% ipython --no-banner

In [1]: import numpy as np

In [2]: import numpy.linalg as la

In [3]: np.set_printoptions(suppress=True, linewidth=160)

In [4]: m1 = np.loadtxt("run6.csv", delimiter=",")

In [5]: print(m1)
[[0. 2. 2. 1. 2. 1. 0. 1. 0.]
 [0. 1. 2. 2. 0. 0. 0. 2. 2.]
 [1. 2. 0. 2. 1. 1. 1. 1. 1.]
 [1. 2. 1. 1. 1. 0. 2. 0. 2.]
 [1. 0. 0. 0. 1. 1. 0. 0. 2.]
 [1. 1. 2. 1. 2. 2. 0. 2. 2.]
 [2. 2. 2. 0. 0. 0. 0. 1. 0.]
 [1. 1. 2. 2. 2. 1. 0. 2. 1.]
 [1. 1. 2. 1. 2. 2. 2. 0. 1.]
 [1. 1. 2. 1. 1. 1. 2. 0. 1.]
 [2. 1. 0. 2. 1. 1. 0. 0. 0.]
 [0. 4. 6. 5. 2. 1. 0. 5. 4.]]

In [6]: proj = m1 @ la.solve(m1.T @ m1, m1.T)

In [7]: print(np.round(np.diag(proj), 2))
[0.8  0.32 0.91 0.86 0.75 0.64 0.97 0.93 0.59 0.49 0.91 0.83]

In [8]: np.allclose(proj @ proj, proj)
Out[8]: True

In [9]: np.trace(proj)
Out[9]: np.float64(9.0)

In [10]: W1 = np.array([[1, 3, 1, 3, 3, 0],
    ...:     [3, 3, 3, 2, 1, 0],
    ...:     [1, 3, 2, 3, 0, 0],
    ...:     [0, 1, 2, 0, 2, 2],
    ...:     [2, 3, 2, 0, 3, 0],
    ...:     [0, 0, 1, 1, 0, 3],
    ...:     [1, 1, 1, 2, 3, 1],
    ...:     [1, 2, 1, 2, 2, 0],
    ...:     [0, 3, 1, 1, 0, 1]])

In [11]: beta = np.array([1, 3, 1, 3, 1, 2])

In [12]: H = np.maximum(m1 @ W1 + beta, 0)

In [13]: la.matrix_rank(H)
Out[13]: np.int64(6)

In [14]: H
Out[14]: 
array([[14., 24., 19., 16., 13.,  7.],
       [ 8., 24., 16., 17., 10.,  8.],
       [12., 23., 18., 16., 18., 11.],
       [13., 27., 18., 19., 17.,  8.],
       [ 4., 15.,  7.,  9.,  7.,  7.],
       [13., 32., 21., 22., 17., 12.],
       [12., 23., 14., 21., 11.,  2.],
       [13., 30., 21., 20., 19., 10.],
       [13., 27., 20., 21., 19., 13.],
       [11., 24., 17., 20., 16., 10.],
       [ 8., 17., 13., 12., 15.,  9.],
       [28., 66., 49., 44., 31., 19.]])

In [15]: C = np.array([[4, 0, 5],
    ...:     [-5, -2, -4],
    ...:     [5, -4, 0],
    ...:     [3, 4, -4],
    ...:     [-5, -3, -3],
    ...:     [5, 0, -5]])

In [16]: (H @ C).round(6).argmax(axis=1)
Out[16]: array([0, 0, 0, 0, 0, 0, 0, 0, 0, 0, 0, 0])

In [17]: print(H @ C)
[[  49.  -99. -164.]
 [  33.  -74. -194.]
 [  36. -108. -205.]
 [  19. -101. -210.]
 [   3.  -43. -132.]
 [  38. -111. -262.]
 [  21.  -51. -159.]
 [  22. -121. -242.]
 [  50. -107. -249.]
 [  39.  -84. -219.]
 [  18.  -83. -166.]
 [  99. -245. -488.]]

In [18]: K = np.loadtxt("x.csv", delimiter=",")

In [19]: K
Out[19]: 
array([[  0.,   0.,   0.,   0.,   0.,   0.],
       [  4.,   0.,  -4.,  -2.,   5.,  -1.],
       [ -3.,   2.,  -3.,  -4.,   5.,  -1.],
       [  1.,  -5.,  -2.,   5.,  -1.,   0.],
       [ -8.,  -3.,  -1.,  -5.,   3.,  -1.],
       [  4.,   1.,  -1.,   0.,   2.,  -3.],
       [ -9.,  -6.,   4.,   0.,  -4.,   5.],
       [  1.,   2.,  -7.,  -6.,  10.,  -2.],
       [  8.,   1.,  -5.,  -2.,   7.,  -4.],
       [  0.,  -9.,  -1.,   4.,  -1.,  -3.],
       [  4.,   0.,  -4.,  -2.,   5.,  -1.],
       [  0.,   0.,   0.,   0.,   0.,   0.],
       [ -7.,   1.,  -1.,  -3.,   3.,   4.],
       [  0.,   0.,   0.,   0.,   0.,   0.],
       [ -3.,   2.,  -3.,  -4.,   5.,  -1.],
       [ -3.,   2.,  -3.,  -4.,   5.,  -1.],
       [  0.,   0.,   0.,   0.,   0.,   0.],
       [  0.,   0.,   0.,   0.,   0.,   0.],
       [  0.,   0.,   0.,   0.,   0.,   0.],
       [ -1.,  -4.,   1.,  -1.,   0.,  -3.],
       [  1.,   3.,  -4.,  -4.,   7.,  -4.],
       [  0.,   0.,   1.,   1.,   0.,   2.],
       [  0.,   0.,   0.,   0.,   0.,   0.],
       [ -9.,  -6.,   4.,   0.,  -4.,   5.],
       [  5.,  -5.,  -6.,   3.,   4.,  -1.],
       [  0.,   0.,   0.,   0.,   0.,   0.],
       [ -5.,  -5.,   2.,  -1.,  -2.,   0.],
       [-12.,  -4.,   1.,  -4.,   1.,   4.],
       [  0.,   0.,   0.,   0.,   0.,   0.],
       [ -4.,  -1.,   2.,   1.,  -2.,   5.],
       [ -1.,  -4.,   1.,  -1.,   0.,  -3.],
       [  0.,   0.,   0.,   0.,   0.,   0.],
       [ -4., -10.,   0.,   4.,  -3.,   0.],
       [  0., -10.,  -4.,   2.,   2.,  -1.],
       [  1.,   3.,  -4.,  -4.,   7.,  -4.],
       [  0.,   0.,   0.,   0.,   0.,   0.],
       [  0.,   0.,   0.,   0.,   0.,   0.],
       [ -3.,   2.,  -3.,  -4.,   5.,  -1.],
       [ -8.,  -3.,  -1.,  -5.,   3.,  -1.],
       [ -7.,   1.,  -1.,  -3.,   3.,   4.],
       [ -2.,  -3.,  -5.,   1.,   4.,  -1.],
       [  0.,  -9.,  -1.,   4.,  -1.,  -3.]])

In [20]: u = np.array([3, 2])

In [21]: np.convolve(K[14], u)
Out[21]: array([ -9.,   0.,  -5., -18.,   7.,   7.,  -2.])

In [22]: np.correlate(K[14], K[6], "full")
Out[22]: array([-15.,  22., -23., -20.,  67., -22., -12.,  71.,   2., -39.,   9.])

In [23]: np.polyval(u, K[14])
Out[23]: array([ -7.,   8.,  -7., -10.,  17.,  -1.])
